In [1]: import numpy as np

In [2]: import numpy.linalg as la

In [3]: np.set_printoptions(precision=1, suppress=True, linewidth=200, legacy="1.25")

In [4]: rd = lambda a: np.round(a, 1) + 0

In [5]: W0 = np.load("m.npy")

In [6]: W0
Out[6]: 
array([[  1,  -2,   4,  -8],
       [  1,  -1,   1,  -1],
       [  1,   0,   0,   0],
       [  1,   1,   1,   1],
       [  1,   2,   4,   8],
       [  1,   3,   9,  27],
       [  1,   4,  16,  64],
       [  1,   5,  25, 125],
       [  1,   6,  36, 216],
       [  1,   7,  49, 343],
       [  1,   8,  64, 512],
       [  1,   9,  81, 729]])

In [7]: rd(np.abs(la.svd(W0)[2][-1]))
Out[7]: array([1. , 0.1, 0.1, 0. ])

In [8]: [round(float(x), 1) for x in la.svd(W0, compute_uv=False)[:3]]
Out[8]: [996.8, 21.7, 3.8]

In [9]: rd(la.norm(W0, 2) / la.norm(W0))
Out[9]: 1.0

In [10]: la.matrix_rank(W0, rtol=0.1)
Out[10]: 1

In [11]: round(np.log10(la.cond(W0)))
Out[11]: 3

In [12]: out = np.array([[0, 3, 1], [3, 1, 2], [0, 1, 0], [3, 0, 2]])

In [13]: la.matrix_rank(W0 @ out)
Out[13]: 3

In [14]: np.einsum("ij->j", W0)
Out[14]: array([  12,   42,  290, 2016])

In [15]: print(np.einsum("ij,ij->i", W0, W0))
[    85      4      1      4     85    820   4369  16276  47989 120100 266305 538084]

In [16]: out.T @ W0.T
Out[16]: 
array([[ -30,   -6,    0,    6,   30,   90,  204,  390,  666, 1050, 1560, 2214],
       [   5,    3,    3,    5,    9,   15,   23,   33,   45,   59,   75,   93],
       [ -19,   -3,    1,    5,   21,   61,  137,  261,  445,  701, 1041, 1477]])

In [17]: la.matrix_rank(np.vstack([W0, out.T]))
Out[17]: 4

In [18]: np.vstack([W0, out.T]).shape
Out[18]: (15, 4)

In [19]: np.einsum("ik,kj->ji", W0, out)
Out[19]: 
array([[ -30,   -6,    0,    6,   30,   90,  204,  390,  666, 1050, 1560, 2214],
       [   5,    3,    3,    5,    9,   15,   23,   33,   45,   59,   75,   93],
       [ -19,   -3,    1,    5,   21,   61,  137,  261,  445,  701, 1041, 1477]])

In [20]: W0 @ out
Out[20]: 
array([[ -30,    5,  -19],
       [  -6,    3,   -3],
       [   0,    3,    1],
       [   6,    5,    5],
       [  30,    9,   21],
       [  90,   15,   61],
       [ 204,   23,  137],
       [ 390,   33,  261],
       [ 666,   45,  445],
       [1050,   59,  701],
       [1560,   75, 1041],
       [2214,   93, 1477]])
